% ipython --no-banner

In [1]: import numpy as np

In [2]: np.set_printoptions(suppress=True, linewidth=100)

In [3]: f = np.array([2, 0, 1, 0, 2, 3, 2, 3, 3, 0, 0, 1]) + 0.5

In [4]: M = np.eye(12) - 2 * np.outer(f, f) / (f @ f)

In [5]: print(M.round(3))
[[ 0.795 -0.041 -0.123 -0.041 -0.205 -0.287 -0.205 -0.287 -0.287 -0.041 -0.041 -0.123]
 [-0.041  0.992 -0.025 -0.008 -0.041 -0.057 -0.041 -0.057 -0.057 -0.008 -0.008 -0.025]
 [-0.123 -0.025  0.926 -0.025 -0.123 -0.172 -0.123 -0.172 -0.172 -0.025 -0.025 -0.074]
 [-0.041 -0.008 -0.025  0.992 -0.041 -0.057 -0.041 -0.057 -0.057 -0.008 -0.008 -0.025]
 [-0.205 -0.041 -0.123 -0.041  0.795 -0.287 -0.205 -0.287 -0.287 -0.041 -0.041 -0.123]
 [-0.287 -0.057 -0.172 -0.057 -0.287  0.598 -0.287 -0.402 -0.402 -0.057 -0.057 -0.172]
 [-0.205 -0.041 -0.123 -0.041 -0.205 -0.287  0.795 -0.287 -0.287 -0.041 -0.041 -0.123]
 [-0.287 -0.057 -0.172 -0.057 -0.287 -0.402 -0.287  0.598 -0.402 -0.057 -0.057 -0.172]
 [-0.287 -0.057 -0.172 -0.057 -0.287 -0.402 -0.287 -0.402  0.598 -0.057 -0.057 -0.172]
 [-0.041 -0.008 -0.025 -0.008 -0.041 -0.057 -0.041 -0.057 -0.057  0.992 -0.008 -0.025]
 [-0.041 -0.008 -0.025 -0.008 -0.041 -0.057 -0.041 -0.057 -0.057 -0.008  0.992 -0.025]
 [-0.123 -0.025 -0.074 -0.025 -0.123 -0.172 -0.123 -0.172 -0.172 -0.025 -0.025  0.926]]

In [6]: # columns are unit length and at right angles

In [7]: w, V = np.linalg.eigh(M)

In [8]: print((w > 1e-8).sum(), (w < -1e-8).sum())
11 1

In [9]: print(np.round(np.linalg.eigvalsh(M @ M), 3))
[1. 1. 1. 1. 1. 1. 1. 1. 1. 1. 1. 1.]

In [10]: print(w.round(3))
[-1.  1.  1.  1.  1.  1.  1.  1.  1.  1.  1.  1.]

In [11]: print(np.round(np.linalg.eigvalsh(M + 3 * np.eye(12)), 3))
[2. 4. 4. 4. 4. 4. 4. 4. 4. 4. 4. 4.]
